% python3 -q
>>> import numpy as np
>>> np.set_printoptions(precision=2, suppress=True, linewidth=160, sign=" ")
>>> def tidy(a):
...     return np.round(a, 2) + 0
... 
>>> X = np.array([[5.0, 1.0, 1.0, 1.0, 1.0],
...     [1.0, 5.0, 1.0, 1.0, 1.0],
...     [1.0, 1.0, 5.0, 1.0, 1.0],
...     [1.0, 1.0, 1.0, 5.0, 1.0],
...     [1.0, 1.0, 1.0, 1.0, 5.0]])
>>> rng = np.random.default_rng(611599)
>>> M2 = X + rng.integers(-2, 3, (5, 1)) @ rng.integers(-2, 3, (1, 5))
>>> print(M2)
[[ 5.  1.  1.  1.  1.]
 [ 1.  7.  3.  5.  3.]
 [ 1.  2.  6.  3.  2.]
 [ 1.  2.  2.  7.  2.]
 [ 1.  2.  2.  3.  6.]]
>>> tidy(np.linalg.svd(M2 - X, compute_uv=False))
array([ 7.,  0.,  0.,  0.,  0.])
>>> np.abs(M2 - X).sum(axis=1)
array([  0.,  10.,   5.,   5.,   5.])
>>> low = np.linalg.cholesky(X)
>>> tidy(np.diag(low) ** 2)
array([ 5.  ,  4.8 ,  4.67,  4.57,  4.5 ])
>>> blk = np.stack([X, 4 * X, X[::-1]])
>>> np.linalg.matrix_rank(blk.reshape(3, -1))
np.int64(2)
>>> np.einsum("bij,cij->bc", blk, blk)
array([[  145.,   580.,    81.],
       [  580.,  2320.,   324.],
       [   81.,   324.,   145.]])
>>> basis = np.sign(np.array([[2, 2, 0, 2], [2, 0, 1, 1], [3, 0, 2, 3], [2, 3, 1, 3]]))
>>> M2 = (np.tril(basis, -1) + np.eye(4)) @ (np.triu(basis, 1) + np.eye(4))
>>> evals = np.array([-1, -1, -2, 1])
>>> K = np.rint(M2 * evals @ np.linalg.inv(M2)) + 0
>>> K
array([[  1.,  -2.,  -2.,   2.],
       [  6.,  -6.,  -6.,   5.],
       [  6.,  -5.,  -7.,   5.],
       [ 12., -10., -12.,   9.]])
>>> M2 = np.linalg.inv(K)
>>> tidy(np.linalg.slogdet(K)[0])
np.float64(-1.0)
>>> tidy(np.linalg.det(K) * np.linalg.det(M2))
np.float64(1.0)
>>> tidy(np.linalg.det(K) * M2)
array([[ -2.,   4.,   4.,  -4.],
       [ -6.,   9.,   6.,  -7.],
       [ -6.,   7.,   8.,  -7.],
       [-12.,  14.,  12., -12.]])
>>> tidy(np.linalg.cond(K))
np.float64(447.81)
>>> tidy(M2)
array([[ 1. , -2. , -2. ,  2. ],
       [ 3. , -4.5, -3. ,  3.5],
       [ 3. , -3.5, -4. ,  3.5],
       [ 6. , -7. , -6. ,  6. ]])
>>> tidy(np.linalg.inv(M2))
array([[  1.,  -2.,  -2.,   2.],
       [  6.,  -6.,  -6.,   5.],
       [  6.,  -5.,  -7.,   5.],
       [ 12., -10., -12.,   9.]])
>>> M2 = np.array([[2, 0], [0, 0], [0, 0]])
>>> J = np.kron(np.eye(3, dtype=int), M2)
>>> J
array([[ 2,  0,  0,  0,  0,  0],
       [ 0,  0,  0,  0,  0,  0],
       [ 0,  0,  0,  0,  0,  0],
       [ 0,  0,  2,  0,  0,  0],
       [ 0,  0,  0,  0,  0,  0],
       [ 0,  0,  0,  0,  0,  0],
       [ 0,  0,  0,  0,  2,  0],
       [ 0,  0,  0,  0,  0,  0],
       [ 0,  0,  0,  0,  0,  0]])
>>> U, sig, Vh = np.linalg.svd(J)
>>> sig
array([ 2.,  2.,  2.,  0.,  0.,  0.])
>>> M2 = U[:, :3] @ np.diag(sig[:3]) @ Vh[:3]
>>> print(np.linalg.matrix_rank(J, rtol=0.05))
3
>>> print(M2)
[[ 2.  0.  0.  0.  0.  0.]
 [ 0.  0.  0.  0.  0.  0.]
 [ 0.  0.  0.  0.  0.  0.]
 [ 0.  0.  2.  0.  0.  0.]
 [ 0.  0.  0.  0.  0.  0.]
 [ 0.  0.  0.  0.  0.  0.]
 [ 0.  0.  0.  0.  2.  0.]
 [ 0.  0.  0.  0.  0.  0.]
 [ 0.  0.  0.  0.  0.  0.]]
